$ python3 -q
>>> import numpy as np
>>> np.set_printoptions(suppress=True, linewidth=160)
>>> def rd(a):
...     return np.round(a, 1) + 0
... 
>>> u = np.array([3, 0, 0, 0, 1]) + 0.5
>>> mat = np.eye(5) - 2 * np.outer(u, u) / (u @ u)
>>> print(rd(mat))
[[-0.6 -0.2 -0.2 -0.2 -0.7]
 [-0.2  1.   0.   0.  -0.1]
 [-0.2  0.   1.   0.  -0.1]
 [-0.2  0.   0.   1.  -0.1]
 [-0.7 -0.1 -0.1 -0.1  0.7]]
>>> print(np.all(np.linalg.eigvalsh(mat) > 0))
False
>>> print([round(float(np.linalg.det(mat[:i, :i])), 2) + 0 for i in range(1, 6)])
[-0.61, -0.64, -0.67, -0.7, -1.0]
>>> print(rd(np.linalg.norm(mat, axis=0)))
[1. 1. 1. 1. 1.]
>>> print(rd(np.linalg.svd(mat, compute_uv=False)))
[1. 1. 1. 1. 1.]
>>> print(rd(mat @ mat.T))
[[1. 0. 0. 0. 0.]
 [0. 1. 0. 0. 0.]
 [0. 0. 1. 0. 0.]
 [0. 0. 0. 1. 0.]
 [0. 0. 0. 0. 1.]]
>>> O = mat.astype(float).copy()
>>> for j in range(5):
...     O[:, j] -= O[:, :j] @ (O[:, :j].T @ O[:, j])
...     O[:, j] /= np.linalg.norm(O[:, j])
... 
>>> print(rd(O))
[[-0.6 -0.2 -0.2 -0.2 -0.7]
 [-0.2  1.   0.   0.  -0.1]
 [-0.2  0.   1.   0.  -0.1]
 [-0.2  0.   0.   1.  -0.1]
 [-0.7 -0.1 -0.1 -0.1  0.7]]
>>> print(rd(O.T @ mat))
[[1. 0. 0. 0. 0.]
 [0. 1. 0. 0. 0.]
 [0. 0. 1. 0. 0.]
 [0. 0. 0. 1. 0.]
 [0. 0. 0. 0. 1.]]
>>> vals, evecs = np.linalg.eig(mat)
>>> print(rd(np.sort(np.linalg.eigvals(mat @ mat))))
[1. 1. 1. 1. 1.]
>>> print(rd(np.sort(np.linalg.eigvals(np.linalg.inv(mat)))))
[-1.  1.  1.  1.  1.]
>>> print(rd(vals))
[-1.  1.  1.  1.  1.]
>>> print(rd(mat @ evecs[:, 0] - vals[0] * evecs[:, 0]))
[0. 0. 0. 0. 0.]
>>> proj = np.triu(np.array([[3, 3, 2, -3, -2],
...     [3, -2, -3, 3, 2],
...     [0, -1, 0, 3, 2],
...     [-2, 1, 0, 3, -2],
...     [-1, 3, 0, 2, 3]]), 1) + np.eye(5)
>>> other = proj @ mat @ np.linalg.inv(proj)
>>> print(rd(np.linalg.det(other)))
-1.0
>>> print(rd(np.poly(other)))
[ 1. -3.  2.  2. -3.  1.]
>>> K = np.load("mat.npy")
>>> print(rd(K))
[[-0.3  0.2  0.2]
 [-0.3 -0.4  0.5]
 [-0.6  0.   0. ]
 [-0.3  0.2  0.3]
 [-0.2  0.4 -0.6]
 [ 0.4 -0.3  0. ]
 [ 0.1 -0.2 -0.1]
 [ 0.4  0.7  0.5]]
>>> proj = K @ np.linalg.solve(K.T @ K, K.T)
>>> print(np.linalg.matrix_rank(np.eye(8) - proj))
5
>>> print(rd(np.diag(proj)))
[0.2 0.5 0.3 0.2 0.6 0.3 0.  0.9]
>>> print(rd(proj @ K[:, 1]))
[ 0.2 -0.4  0.   0.2  0.4 -0.3 -0.2  0.7]
>>> print(rd(np.linalg.eigvalsh(proj)))
[0. 0. 0. 0. 0. 1. 1. 1.]
>>> A = np.loadtxt("sample9.csv", delimiter=",")
>>> print(A)
[[ -1.  -7.  -4.   1.  -4.  -3.   6.   6.  -1.  -5.]
 [ -5. -13.  -5.   4.  -6.  -7.   7.  10.  -4.  -7.]
 [-11. -18. -10.   4.  -4.  -1.   9.   6. -11. -13.]
 [-11. -23.  -8.  -1.  -8.  -3.   6.   6. -17. -10.]
 [ -5. -18.  -3.  -1. -10.  -9.   4.  10. -10.  -4.]
 [ -7. -19.  -3.   4. -10. -13.   5.  14.  -8.  -5.]
 [ -2.  -6.   2.   0.  -4.  -6.  -2.   4.  -4.   2.]
 [ -2.  -5.  -1.  -2.  -2.   0.   0.   0.  -5.  -1.]
 [ -7. -17.  -7.  -4.  -6.   1.   5.   2. -14.  -8.]
 [ -7. -18.  -8.   6.  -8.  -9.  11.  14.  -5. -11.]
 [ -7. -16. -12.  -2.  -4.   5.  11.   2. -11. -14.]]
>>> U, sigma, Vh = np.linalg.svd(A)
>>> evecs = Vh[:(sigma > 1e-8).sum()]
>>> rng = np.random.default_rng(748)
>>> vec = A[5] + -3 * A[10] + rng.integers(2) * np.eye(10)[5]
>>> print(vec)
[ 14.  29.  33.  10.   2. -27. -28.   8.  25.  37.]
>>> print(np.allclose(evecs.T @ evecs @ vec, vec))
False
>>> print(np.linalg.cond(A) > 100)
True
>>> print(rd(np.linalg.norm(A, 2) / np.linalg.norm(A)))
0.9
>>> print(rd(np.trace(np.linalg.pinv(A) @ A)))
4.0
>>> print(np.unique(A.round(6), axis=0).shape)
(11, 10)
>>> print(np.linalg.lstsq(A[:-1].T, A[-1])[2])
4
>>> print(np.allclose(A[:-1].T @ np.linalg.lstsq(A[:-1].T, A[-1])[0], A[-1]))
True
>>> rank = np.linalg.matrix_rank(A)
>>> print(rank)
4
>>> null = np.linalg.svd(A)[2][rank:].T
>>> print(null.shape)
(10, 6)
>>> print([int(np.linalg.matrix_rank(A[:, :j + 1])) for j in range(10)])
[1, 2, 3, 4, 4, 4, 4, 4, 4, 4]
>>> U, sigma, Vh = np.linalg.svd(A)
>>> print(np.argmax(sigma[:-1] / (sigma[1:] + 1e-6)) + 1)
4
>>> other = U[:, :4] @ np.diag(sigma[:4]) @ Vh[:4]
>>> print(np.linalg.matrix_rank(other))
4
>>> print(rd(np.abs(A - other).max()))
0.0
>>> print(np.linalg.matrix_rank(A, rtol=0.05))
4
>>> print(rd(np.linalg.norm(A - other, 2)), rd(sigma[4]))
0.0 0.0
>>> arr = np.loadtxt("case15.csv", delimiter=",")
>>> print(arr)
[[2. 0. 0. 1. 0. 0. 0. 0. 0. 2.]
 [0. 2. 0. 2. 0. 1. 0. 0. 0. 1.]
 [0. 0. 0. 0. 0. 0. 0. 0. 0. 2.]
 [0. 0. 0. 0. 1. 0. 0. 0. 1. 0.]
 [0. 0. 1. 0. 2. 0. 0. 0. 0. 0.]
 [1. 0. 0. 1. 0. 0. 0. 0. 0. 0.]
 [0. 0. 0. 0. 2. 0. 0. 2. 0. 2.]
 [0. 0. 2. 0. 0. 0. 0. 2. 0. 0.]]
>>> other = np.array([[3, 0, 2],
...     [4, 3, -6],
...     [-7, 4, -3],
...     [4, -2, 7],
...     [-7, 8, 3],
...     [5, -1, 1],
...     [5, -6, -5],
...     [-3, -4, -9],
...     [-3, -8, -4],
...     [-7, -5, 4]])
>>> print(np.einsum("ij,ij->i", arr, arr))
[ 9. 10.  4.  2.  5.  2. 12.  8.]
>>> print(np.vstack([arr, other.T]).shape)
(11, 10)
>>> print(np.einsum("ij->j", arr))
[3. 2. 3. 4. 5. 1. 0. 4. 1. 7.]
>>> np.zeros(8, 10)
Traceback (most recent call last):
  File "<python-input-63>", line 1, in <module>
    np.zeros(8, 10)
    ~~~~~~~~^^^^^^^
TypeError: Cannot interpret '10' as a data type
>>> arr[8]
Traceback (most recent call last):
  File "<python-input-64>", line 1, in <module>
    arr[8]
    ~~~^^^
IndexError: index 8 is out of bounds for axis 0 with size 8
>>> print(arr.sum(axis=1))
[5. 6. 2. 2. 3. 2. 6. 4.]
>>> print(arr - arr[0])
[[ 0.  0.  0.  0.  0.  0.  0.  0.  0.  0.]
 [-2.  2.  0.  1.  0.  1.  0.  0.  0. -1.]
 [-2.  0.  0. -1.  0.  0.  0.  0.  0.  0.]
 [-2.  0.  0. -1.  1.  0.  0.  0.  1. -2.]
 [-2.  0.  1. -1.  2.  0.  0.  0.  0. -2.]
 [-1.  0.  0.  0.  0.  0.  0.  0.  0. -2.]
 [-2.  0.  0. -1.  2.  0.  0.  2.  0.  0.]
 [-2.  0.  2. -1.  0.  0.  0.  2.  0. -2.]]
>>> print(np.unravel_index(np.abs(arr).argmax(), arr.shape))
(np.int64(0), np.int64(0))
>>> print(np.count_nonzero(arr))
19
>>> print(arr.sum(axis=0))
[3. 2. 3. 4. 5. 1. 0. 4. 1. 7.]
>>> np.linalg.rank(arr)
Traceback (most recent call last):
  File "<python-input-70>", line 1, in <module>
    np.linalg.rank(arr)
    ^^^^^^^^^^^^^^
AttributeError: module 'numpy.linalg' has no attribute 'rank'
>>> print(rd(np.linalg.norm(arr, 2)))
4.6
>>> print(arr[7] @ arr[4])
2.0
>>> print(rd(np.linalg.norm(arr, 1)), rd(np.linalg.norm(arr, np.inf)))
7.0 6.0
>>> print(np.linalg.norm(arr, axis=1).argmax())
6
>>> print(rd(np.linalg.norm(arr, axis=0)))
[2.2 2.  2.2 2.4 3.  1.  0.  2.8 1.  3.6]
>>> print(rd(np.linalg.norm(arr[7], 1)), rd(np.linalg.norm(arr[7], np.inf)))
4.0 2.0
>>> print(rd(np.linalg.norm(arr) ** 2 / np.linalg.norm(arr, 2) ** 2))
2.5
>>> print(rd(np.linalg.norm(arr, axis=1)))
[3.  3.2 2.  1.4 2.2 1.4 3.5 2.8]
>>> F = np.load("layer18.npy")
>>> print(F)
[[ 3.1 -1.5  1.3  1.8 -1.6]
 [ 0.2  0.2  0.1  0.2 -0.4]
 [-1.5  1.3 -0.9 -1.2  0. ]]
>>> other = arr[0, 0] * arr[1:] - np.outer(arr[1:, 0], arr[0])
>>> print(other)
[[ 0.  4.  0.  4.  0.  2.  0.  0.  0.  2.]
 [ 0.  0.  0.  0.  0.  0.  0.  0.  0.  4.]
 [ 0.  0.  0.  0.  2.  0.  0.  0.  2.  0.]
 [ 0.  0.  2.  0.  4.  0.  0.  0.  0.  0.]
 [ 0.  0.  0.  1.  0.  0.  0.  0.  0. -2.]
 [ 0.  0.  0.  0.  4.  0.  0.  4.  0.  4.]
 [ 0.  0.  4.  0.  0.  0.  0.  4.  0.  0.]]
>>> print(np.flatnonzero(~other.round(6).any(axis=1)))
[]
>>> print(np.linalg.matrix_rank(other), np.linalg.matrix_rank(arr))
7 8
>>> print(arr[:, 0] / arr[0, 0])
[1.  0.  0.  0.  0.  0.5 0.  0. ]
